In [1]: import numpy as np

In [2]: np.set_printoptions(precision=2, suppress=True, linewidth=200)

In [3]: def tidy(a):
   ...:     return np.round(a, 2) + 0
   ...: 

In [4]: W0 = np.load("mat.npy")

In [5]: W0
Out[5]: 
array([[8., 4., 3., 4., 9., 0., 8., 8.],
       [0., 6., 6., 5., 9., 6., 4., 5.],
       [0., 3., 4., 4., 7., 8., 9., 1.],
       [5., 1., 4., 9., 7., 7., 8., 5.],
       [0., 0., 0., 0., 2., 3., 2., 2.],
       [0., 0., 0., 0., 1., 1., 3., 1.],
       [0., 0., 0., 0., 0., 0., 1., 3.],
       [0., 0., 0., 0., 3., 0., 3., 3.]])

In [6]: O, evecs = np.linalg.qr(W0[:, :1])[0], np.linalg.qr(W0[:, 1:])[0]

In [7]: s = np.linalg.svd(O.T @ evecs, compute_uv=False)

In [8]: (s > 0.9).sum()
Out[8]: np.int64(1)

In [9]: tidy(np.linalg.norm(O @ O.T - evecs @ evecs.T, 2))
Out[9]: np.float64(1.0)

In [10]: tidy(s)
Out[10]: array([1.])

In [11]: w1 = np.array([[0, 1, 3],
    ...:     [3, 1, 2],
    ...:     [5, 1, 4],
    ...:     [3, 4, 1],
    ...:     [0, 3, 4],
    ...:     [1, 3, 5],
    ...:     [4, 4, 4],
    ...:     [0, 0, 1]])

In [12]: b = np.array([8, 0, 4])

In [13]: act = np.maximum(W0 @ w1 + b, 0)

In [14]: print((act > 0).mean(axis=0))
[1. 1. 1.]

In [15]: C = np.array([[1, 2], [2, 1], [1, 2]])

In [16]: print(act @ C)
[[387. 504.]
 [411. 543.]
 [436. 560.]
 [483. 606.]
 [102. 135.]
 [ 83. 112.]
 [ 31.  50.]
 [ 93. 123.]]

In [17]: w1 @ C
Out[17]: 
array([[ 5,  7],
       [ 7, 11],
       [11, 19],
       [12, 12],
       [10, 11],
       [12, 15],
       [16, 20],
       [ 1,  2]])

In [18]: print((act @ C).round(6).argmax(axis=1))
[1 1 1 1 1 1 1 1]

In [19]: X = np.load("m.npy")

In [20]: X
Out[20]: 
array([[4, 3, 0, 4, 4, 0],
       [3, 4, 3, 0, 4, 4],
       [0, 3, 4, 3, 0, 4],
       [4, 0, 3, 4, 3, 0],
       [4, 4, 0, 3, 4, 3],
       [0, 4, 4, 0, 3, 4]])

In [21]: # symmetric, so the eigenvalues are real

In [22]: r0 = np.array([3, -3, -2, 1, 3, -3])

In [23]: M2 = X + np.outer(r0, np.eye(6)[5])

In [24]: print(tidy(np.linalg.det(M2) / np.linalg.det(X)), tidy(1 + np.linalg.solve(X, r0)[5]))
1.76 1.76

In [25]: M2
Out[25]: 
array([[4., 3., 0., 4., 4., 3.],
       [3., 4., 3., 0., 4., 1.],
       [0., 3., 4., 3., 0., 2.],
       [4., 0., 3., 4., 3., 1.],
       [4., 4., 0., 3., 4., 6.],
       [0., 4., 4., 0., 3., 1.]])

In [26]: O, r_ = np.linalg.qr(M2)

In [27]: np.trace(O @ O.T)
Out[27]: np.float64(6.0)

In [28]: tidy(np.abs(np.diag(r_)))
Out[28]: array([7.55, 6.16, 5.04, 3.78, 1.47, 2.01])

In [29]: tidy(O.T @ O)
Out[29]: 
array([[1., 0., 0., 0., 0., 0.],
       [0., 1., 0., 0., 0., 0.],
       [0., 0., 1., 0., 0., 0.],
       [0., 0., 0., 1., 0., 0.],
       [0., 0., 0., 0., 1., 0.],
       [0., 0., 0., 0., 0., 1.]])

In [30]: np.allclose(r_.T @ r_, M2.T @ M2)
Out[30]: True

In [31]: tidy(abs(r_[0, 0])), tidy(np.linalg.norm(M2[:, 0]))
Out[31]: (np.float64(7.55), np.float64(7.55))

In [32]: tidy(O @ r_)
Out[32]: 
array([[4., 3., 0., 4., 4., 3.],
       [3., 4., 3., 0., 4., 1.],
       [0., 3., 4., 3., 0., 2.],
       [4., 0., 3., 4., 3., 1.],
       [4., 4., 0., 3., 4., 6.],
       [0., 4., 4., 0., 3., 1.]])
